$ python3 -q
>>> import numpy as np
>>> np.set_printoptions(suppress=True, linewidth=200)
>>> rd = lambda a: np.round(a, 4) + 0
>>> J = np.maximum(np.array([[3, 0, 0, 1],
...     [1, 3, 3, 3],
...     [3, 2, 1, 1],
...     [3, 2, 3, 2],
...     [3, 0, 3, 0],
...     [2, 2, 3, 0],
...     [1, 1, 1, 3],
...     [3, 2, 0, 1],
...     [0, 3, 2, 3],
...     [2, 2, 0, 1],
...     [2, 0, 1, 2],
...     [0, 3, 3, 2],
...     [0, 1, 1, 1],
...     [0, 0, 2, 0],
...     [3, 1, 2, 2],
...     [0, 0, 0, 2],
...     [3, 0, 3, 2],
...     [2, 1, 1, 3],
...     [1, 1, 2, 2],
...     [3, 2, 0, 0],
...     [3, 1, 2, 2],
...     [1, 1, 1, 2],
...     [0, 0, 1, 2],
...     [1, 2, 3, 2],
...     [1, 1, 3, 0],
...     [1, 1, 1, 3],
...     [1, 0, 2, 0],
...     [1, 2, 2, 1]]) @ np.array([[-1, -4, 2, 0, 4, -2],
...     [-5, 4, 1, 4, -3, -1],
...     [5, 4, 5, -2, 4, -3],
...     [1, -2, -2, 1, -1, 1]]) + np.array([1, -2, 1, -1, -3, -3]), 0)
>>> J
array([[ 0,  0,  5,  0,  8,  0],
       [ 3, 12, 15,  8,  1,  0],
       [ 0,  0, 12,  6,  6,  0],
       [ 5,  2, 20,  3, 13,  0],
       [13,  0, 22,  0, 21,  0],
       [ 4, 10, 22,  1, 11,  0],
       [ 3,  0,  3,  4,  0,  0],
       [ 0,  0,  7,  8,  2,  0],
       [ 0, 12,  8, 10,  0,  0],
       [ 0,  0,  5,  8,  0,  0],
       [ 6,  0,  6,  0,  7,  0],
       [ 3, 18, 15,  7,  0,  0],
       [ 2,  4,  5,  2,  0,  0],
       [11,  6, 11,  0,  5,  0],
       [ 5,  0, 14,  1, 12,  0],
       [ 3,  0,  0,  1,  0,  0],
       [15,  0, 18,  0, 19,  0],
       [ 2,  0,  5,  4,  3,  0],
       [ 7,  2, 10,  1,  4,  0],
       [ 0,  0,  9,  7,  3,  0],
       [ 5,  0, 14,  1, 12,  0],
       [ 2,  0,  5,  3,  0,  0],
       [ 8,  0,  2,  0,  0,  0],
       [ 7, 10, 16,  3,  5,  0],
       [10, 10, 19,  0, 10,  0],
       [ 3,  0,  3,  4,  0,  0],
       [10,  2, 13,  0,  9,  0],
       [ 1,  8, 13,  4,  2,  0]])
>>> np.allclose(J[:-1].T @ np.linalg.lstsq(J[:-1].T, J[-1])[0], J[-1])
True
>>> np.abs(np.diag(np.linalg.qr(J)[1])) > 1e-9
array([ True,  True,  True,  True,  True, False])
>>> rd(np.linalg.norm(J, 2) / np.linalg.norm(J))
np.float64(0.8958)
>>> [round(float(x), 4) for x in np.linalg.svd(J, compute_uv=False)[:3]]
[83.374, 33.7259, 18.4784]
>>> np.argsort(-np.linalg.norm(J, axis=0).round(6), kind="stable")[:3]
array([2, 4, 0])
>>> left, sigma, Vt = np.linalg.svd(J)
>>> rd(sigma)
array([83.374 , 33.7259, 18.4784, 13.7487,  6.546 ,  0.    ])
>>> np.argmax(sigma[:-1] / (sigma[1:] + 1e-6)) + 1
np.int64(5)
>>> Y = left[:, :5] @ np.diag(sigma[:5]) @ Vt[:5]
>>> rd(np.linalg.norm(J - Y, 2)), sigma[5]
(np.float64(0.0), np.float64(0.0))
